$ ipython --no-banner

In [1]: import numpy as np

In [2]: import numpy.linalg as la

In [3]: np.set_printoptions(precision=3, suppress=True, linewidth=160, floatmode="fixed")

In [4]: def rd(a):
   ...:     return np.round(a, 3) + 0
   ...: 

In [5]: rng = np.random.default_rng(889)

In [6]: data = np.triu(rng.random((6, 6)) < 0.4, 1).astype(int)

In [7]: data = data + data.T

In [8]: print(data)
[[0 0 1 1 0 0]
 [0 0 0 0 0 1]
 [1 0 0 1 0 0]
 [1 0 1 0 1 1]
 [0 0 0 1 0 0]
 [0 1 0 1 0 0]]

In [9]: print(np.all(la.eigvalsh(data) > 0))
False

In [10]: print(rd(la.eigvalsh(data).min()))
-1.92

In [11]: data.inv()
Traceback (most recent call last):
  Cell In[11], line 1
    data.inv()
AttributeError: 'numpy.ndarray' object has no attribute 'inv'


In [12]: print(data @ data)
[[2 0 1 1 1 1]
 [0 1 0 1 0 0]
 [1 0 2 1 1 1]
 [1 1 1 4 0 0]
 [1 0 1 0 1 1]
 [1 0 1 0 1 2]]

In [13]: print((data + data.T) / 2)
[[0.000 0.000 1.000 1.000 0.000 0.000]
 [0.000 0.000 0.000 0.000 0.000 1.000]
 [1.000 0.000 0.000 1.000 0.000 0.000]
 [1.000 0.000 1.000 0.000 1.000 1.000]
 [0.000 0.000 0.000 1.000 0.000 0.000]
 [0.000 1.000 0.000 1.000 0.000 0.000]]

In [14]: print(np.allclose(data, data.T))
True

In [15]: assert data == data.T
Traceback (most recent call last):
  Cell In[15], line 1
    assert data == data.T
ValueError: The truth value of an array with more than one element is ambiguous. Use a.any() or a.all()


In [16]: print(rd(np.sort(np.abs(la.eigvals(data)))))
[0.291 0.751 1.000 1.000 1.920 2.380]

In [17]: print(rd(la.det(data)))
-1.0

In [18]: vals, V = la.eigh(data)

In [19]: x = np.array([3, 8, 1, 0, 4, 6])

In [20]: print(x @ data @ x)
102

In [21]: print((np.sign(V[:, -1].round(6)) == np.sign(V[0, -1].round(6))).astype(int))
[1 1 1 1 1 1]

In [22]: print(rd(x @ data @ x / (x @ x)), rd(vals[0]), rd(vals[-1]))
0.81 -1.92 2.38

In [23]: feats = np.array([[0.0, 0.0, 3.0], [0.0, 0.0, -7.0], [3.0, -7.0, 0.0]])

In [24]: U, sig, Vh = la.svd(feats)

In [25]: V = Vh[:(sig > 1e-8).sum()]

In [26]: x = feats[2] + 3 * feats[0] + rng.integers(2) * np.eye(3)[1]

In [27]: print(x)
[ 3.000 -7.000  9.000]

In [28]: print(la.matrix_rank(np.vstack([feats, x])))
2

In [29]: print(rd(np.diag(V.T @ V)))
[0.155 0.845 1.000]

In [30]: print(rd(la.norm(x - V.T @ V @ x)))
0.0

In [31]: vals, V = la.eigh(feats)

In [32]: print(rd(V.T @ V))
[[1.000 0.000 0.000]
 [0.000 1.000 0.000]
 [0.000 0.000 1.000]]

In [33]: print(rd(vals))
[-7.616  0.000  7.616]

In [34]: print(rd(V.T @ feats @ V))
[[-7.616  0.000  0.000]
 [ 0.000  0.000  0.000]
 [ 0.000  0.000  7.616]]

In [35]: print((vals > 1e-8).sum(), (vals < -1e-8).sum())
1 1

In [36]: print(np.unique(vals.round(6) + 0, return_counts=True)[1])
[1 1 1]

In [37]: print(np.abs(V[:, -1]).round(6).argmax())
2

In [38]: print(vals.sum(), np.trace(feats))
0.0 0.0

In [39]: print(rd(la.svd(feats, compute_uv=False)))
[7.616 7.616 0.000]

In [40]: print(rd(la.eigvalsh(feats + 3 * np.eye(3))))
[-4.616  3.000 10.616]

In [41]: print(rd(V @ np.diag(vals) @ V.T))
[[ 0.000  0.000  3.000]
 [ 0.000  0.000 -7.000]
 [ 3.000 -7.000  0.000]]

In [42]: print(rd(np.abs(V[:, -1])))
[0.279 0.650 0.707]

In [43]: print(rd(la.det(feats.T)))
0.0

In [44]: print(rd(la.eigvals(feats)))
[-7.616  0.000  7.616]

In [45]: print(np.einsum("ii->", feats))
0.0

In [46]: print(rd(la.eigvalsh(feats).min()))
-7.616

In [47]: print([round(float(la.det(feats[:i, :i])), 2) + 0 for i in range(1, 4)])
[0.0, 0.0, 0.0]

In [48]: print(np.all(la.eigvalsh(feats) > 0))
False

In [49]: vals, V = la.eigh(feats)

In [50]: x = np.array([6, 8, 3])

In [51]: print(rd(x @ feats @ x / (x @ x)), rd(vals[0]), rd(vals[-1]))
-2.092 -7.616 7.616

In [52]: print(x @ feats @ x)
-228.0

In [53]: print((np.sign(V[:, -1].round(6)) == np.sign(V[0, -1].round(6))).astype(int))
[1 0 1]

In [54]: print(rd(la.eigvalsh(feats[1:, 1:])))
[-7.000  7.000]

In [55]: arr = np.load("dump.npy")

In [56]: print(arr)
[[7 4 0]
 [9 2 8]
 [7 6 4]
 [3 5 0]
 [4 3 0]
 [6 4 7]]

In [57]: B = np.c_[arr[:, :1] @ np.array([[-2]]), np.array([1, 3, 2, -3, 1, 2])]

In [58]: print(B)
[[-14   1]
 [-18   3]
 [-14   2]
 [ -6  -3]
 [ -8   1]
 [-12   2]]

In [59]: print(rd(la.lstsq(arr, B[:, 0])[0]))
[-2.000  0.000  0.000]

In [60]: B = arr / np.sqrt((arr ** 2).mean(axis=1, keepdims=True))

In [61]: print(la.matrix_rank(B) == la.matrix_rank(arr))
True

In [62]: print(rd(la.norm(B, axis=1)))
[1.732 1.732 1.732 1.732 1.732 1.732]

In [63]: print(rd(arr - arr.mean(axis=1, keepdims=True)))
[[ 3.333  0.333 -3.667]
 [ 2.667 -4.333  1.667]
 [ 1.333  0.333 -1.667]
 [ 0.333  2.333 -2.667]
 [ 1.667  0.667 -2.333]
 [ 0.333 -1.667  1.333]]

In [64]: Q, V = la.qr(arr[:, :1])[0], la.qr(arr[:, 1:])[0]

In [65]: sig = la.svd(Q.T @ V, compute_uv=False)

In [66]: print(rd(la.norm(Q @ Q.T - V @ V.T, 2)))
1.0

In [67]: print((sig > 0.9).sum())
1

In [68]: print(rd(sig))
[0.946]

In [69]: gram = arr.T @ arr

In [70]: print(np.trace(gram), (arr ** 2).sum())
475 475

In [71]: print(rd(la.eigvalsh(gram)[::-1]))
[413.537  50.644  10.819]

In [72]: hat = arr @ la.solve(arr.T @ arr, arr.T)

In [73]: print(la.matrix_rank(np.eye(6) - hat))
3

In [74]: print(rd(np.diag(hat)))
[0.674 0.763 0.377 0.455 0.191 0.539]

In [75]: F = np.load("out9.npy")

In [76]: print(F)
[[ 4.000 -2.000 -2.000  2.000]
 [ 8.000 -4.000 -4.000  4.000]
 [ 8.000 -4.000 -4.000  4.000]
 [ 4.000 -2.000 -2.000  2.000]]

In [77]: B = np.array([[1, 2], [0, 1]])

In [78]: C = np.kron(B, F)

In [79]: print(C)
[[ 4.000 -2.000 -2.000  2.000  8.000 -4.000 -4.000  4.000]
 [ 8.000 -4.000 -4.000  4.000 16.000 -8.000 -8.000  8.000]
 [ 8.000 -4.000 -4.000  4.000 16.000 -8.000 -8.000  8.000]
 [ 4.000 -2.000 -2.000  2.000  8.000 -4.000 -4.000  4.000]
 [ 0.000 -0.000 -0.000  0.000  4.000 -2.000 -2.000  2.000]
 [ 0.000 -0.000 -0.000  0.000  8.000 -4.000 -4.000  4.000]
 [ 0.000 -0.000 -0.000  0.000  8.000 -4.000 -4.000  4.000]
 [ 0.000 -0.000 -0.000  0.000  4.000 -2.000 -2.000  2.000]]

In [80]: B = F / la.norm(F, axis=1, keepdims=True)

In [81]: gram = B @ B.T

In [82]: print(rd(gram[3]))
[1.000 1.000 1.000 1.000]

In [83]: print(rd(la.norm(B, axis=1)))
[1.000 1.000 1.000 1.000]

In [84]: print((np.abs(gram) > 0.9).astype(int))
[[1 1 1 1]
 [1 1 1 1]
 [1 1 1 1]
 [1 1 1 1]]

In [85]: print(rd(np.degrees(np.arccos(np.clip(gram[3, 2], -1, 1)))))
0.0

In [86]: print(np.einsum("ii->", F))
-2.0

In [87]: print(rd(la.det(2 * F)), rd(la.det(F)))
0.0 0.0

In [88]: print(rd(la.det(F.T)))
0.0

In [89]: r0 = np.array([2, -1, -1])

In [90]: print(np.polyval(r0, F[0]))
[27.000  9.000  9.000  5.000]

In [91]: print(np.correlate(F[0], F[2], "full"))
[ 16.000 -24.000 -16.000  56.000 -16.000 -24.000  16.000]

In [92]: print(np.convolve(F[0], r0))
[ 8.000 -8.000 -6.000  8.000  0.000 -2.000]

In [93]: print(np.cross(F[0, :3], F[2, :3]))
[0.000 0.000 0.000]

In [94]: J = np.loadtxt("block12.csv", delimiter=",")

In [95]: print(J)
[[ -3.749  20.535 -25.753]
 [ -6.239  19.569 -25.249]
 [ -5.293  19.783 -24.801]
 [ -5.442  19.019 -25.265]
 [ -6.470  20.261 -26.185]
 [ -3.451  19.143 -25.251]
 [ -4.000  18.676 -23.410]
 [ -5.591  19.434 -24.088]
 [ -5.321  18.199 -25.911]
 [ -4.151  19.836 -24.998]
 [ -4.699  19.971 -24.731]
 [ -4.800  20.330 -25.199]
 [ -4.240  19.221 -24.759]
 [ -5.504  20.365 -23.675]
 [ -5.869  17.974 -25.705]
 [ -3.260  18.616 -23.771]
 [ -4.801  20.052 -26.066]
 [ -4.567  19.509 -26.028]
 [ -4.688  20.575 -26.562]]

In [96]: def softmax(z):
    ...:     e = np.exp(z - z.max(axis=-1, keepdims=True))
    ...:     return e / e.sum(axis=-1, keepdims=True)
    ...: 

In [97]: print(rd(softmax(J).sum(axis=1)))
[1.000 1.000 1.000 1.000 1.000 1.000 1.000 1.000 1.000 1.000 1.000 1.000 1.000 1.000 1.000 1.000 1.000 1.000 1.000]

In [98]: print(rd(softmax(J[14] + 5)))
[0.000 1.000 0.000]

In [99]: scores = J @ J.T / np.sqrt(3)

In [100]: print(rd(softmax(scores)[14] @ J))
[ -4.789  20.557 -26.541]

In [101]: print(softmax(scores).round(6).argmax(axis=1))
[18 18 18 18 18 18 18 18 18 18 18 18 18 18 18 18 18 18 18]

In [102]: cen = (J - J.mean(axis=0)) / J.std(axis=0)

In [103]: print(np.argwhere(np.abs(cen) > 2))
[[14  1]]

In [104]: beta = la.lstsq(np.delete(cen, 1, axis=1), cen[:, 1])[0]

In [105]: print(np.abs(beta).argmax())
1

In [106]: U, sig = la.svd(J)
Traceback (most recent call last):
  Cell In[106], line 1
    U, sig = la.svd(J)
ValueError: too many values to unpack (expected 2)


In [107]: U, sig, Vh = la.svd(J, full_matrices=False)

In [108]: print(rd(np.abs(Vh[0])))
[0.151 0.607 0.781]

In [109]: print(rd(np.cumsum(sig ** 2) / np.sum(sig ** 2)))
[0.999 1.000 1.000]

In [110]: print((sig > 1e-8).sum())
3

In [111]: print(U.shape, sig.shape, Vh.shape)
(19, 3) (3,) (3, 3)

In [112]: print(np.allclose(U * sig @ Vh, J))
True

In [113]: print(rd(U.T @ J @ Vh.T))
[[140.379   0.000   0.000]
 [  0.000   3.786   0.000]
 [  0.000   0.000   3.013]]

In [114]: B = J / la.norm(J, axis=1, keepdims=True)

In [115]: gram = B @ B.T

In [116]: print(rd(la.norm(B, axis=1)))
[1.000 1.000 1.000 1.000 1.000 1.000 1.000 1.000 1.000 1.000 1.000 1.000 1.000 1.000 1.000 1.000 1.000 1.000 1.000]

In [117]: print((gram - 2 * np.eye(19)).round(6).argmax(axis=1))
[15  4  7  4  1 15  9  2 14  6 11 10 18  7  8  0 18 16 12]

In [118]: print(rd(np.degrees(np.arccos(np.clip(gram[2, 12], -1, 1)))))
1.92

In [119]: K = np.loadtxt("run1.csv", delimiter=",")

In [120]: print(K)
[[-5.000  0.000  0.000  0.000  0.000  0.000]
 [ 0.000 -5.000  0.000  0.000  0.000  0.000]
 [ 0.000  0.000 -3.000  0.000  0.000  0.000]
 [ 0.000  0.000  0.000  3.000  0.000  0.000]
 [ 0.000  0.000  0.000  0.000  5.000  0.000]
 [ 0.000  0.000  0.000  0.000  0.000  1.000]]

In [121]: vals, V = la.eigh(K)

In [122]: x = np.array([4, 4, 1, 4, 4, 2])

In [123]: print(rd(la.eigvalsh(K[1:, 1:])))
[-5.000 -3.000  1.000  3.000  5.000]

In [124]: print(V * np.abs(vals) @ V.T)
[[5.000 0.000 0.000 0.000 0.000 0.000]
 [0.000 5.000 0.000 0.000 0.000 0.000]
 [0.000 0.000 3.000 0.000 0.000 0.000]
 [0.000 0.000 0.000 3.000 0.000 0.000]
 [0.000 0.000 0.000 0.000 5.000 0.000]
 [0.000 0.000 0.000 0.000 0.000 1.000]]

In [125]: z = rng.permutation(6)

In [126]: print(z)
[2 3 4 0 5 1]

In [127]: B = K[z][:, z]

In [128]: print(B)
[[-3.000  0.000  0.000  0.000  0.000  0.000]
 [ 0.000  3.000  0.000  0.000  0.000  0.000]
 [ 0.000  0.000  5.000  0.000  0.000  0.000]
 [ 0.000  0.000  0.000 -5.000  0.000  0.000]
 [ 0.000  0.000  0.000  0.000  1.000  0.000]
 [ 0.000  0.000  0.000  0.000  0.000 -5.000]]

In [129]: print(rd(np.sort(np.abs(la.eigvals(B)))))
[1.000 3.000 3.000 5.000 5.000 5.000]

In [130]: print(rd(la.det(B)), rd(la.det(K[z])))
-1125.0 1125.0

In [131]: E = np.array([[2, 0], [7, 0], [1, 4], [-1, 9], [3, 8], [-5, 4]])

In [132]: print(E)
[[ 2  0]
 [ 7  0]
 [ 1  4]
 [-1  9]
 [ 3  8]
 [-5  4]]

In [133]: x = np.array([-5, -1])

In [134]: rhs = E @ x

In [135]: print(rd(la.pinv(E) @ E))
[[1.000 0.000]
 [0.000 1.000]]

In [136]: rhs = rhs + 0.02 * rng.normal(size=6)

In [137]: print(rd(rhs))
[ -9.973 -35.000  -9.010  -4.024 -23.013  21.032]

In [138]: beta, *_ = la.lstsq(E, rhs)

In [139]: print(rd(beta))
[-5.001 -1.001]

In [140]: print(rd(la.norm(rhs - E @ beta)))
0.046

In [141]: B = E + rng.integers(-2, 3, (6, 1)) @ rng.integers(-2, 3, (1, 2))

In [142]: print(B)
[[ 2  1]
 [ 7 -1]
 [ 1  3]
 [-1 11]
 [ 3  6]
 [-5  5]]

In [143]: print(B - E)
[[ 0  1]
 [ 0 -1]
 [ 0 -1]
 [ 0  2]
 [ 0 -2]
 [ 0  1]]

In [144]: Q, V = la.qr(E[:, :1])[0], la.qr(E[:, 1:])[0]

In [145]: sig = la.svd(Q.T @ V, compute_uv=False)

In [146]: print(rd(np.degrees(np.arccos(sig.clip(0, 1)))))
[89.543]

In [147]: E @ E
Traceback (most recent call last):
  Cell In[147], line 1
    E @ E
ValueError: matmul: Input operand 1 has a mismatch in its core dimension 0, with gufunc signature (n?,k),(k,m?)->(n?,m?) (size 6 is different from 2)


In [148]: gram = E.T @ E

In [149]: print(np.allclose(gram, gram.T))
True

In [150]: print(gram)
[[ 89  -1]
 [ -1 177]]

In [151]: print(np.diag(gram))
[ 89 177]

In [152]: print(rd(la.eigvalsh(gram)[::-1]))
[177.011  88.989]

In [153]: print((E @ E.T).shape)
(6, 6)
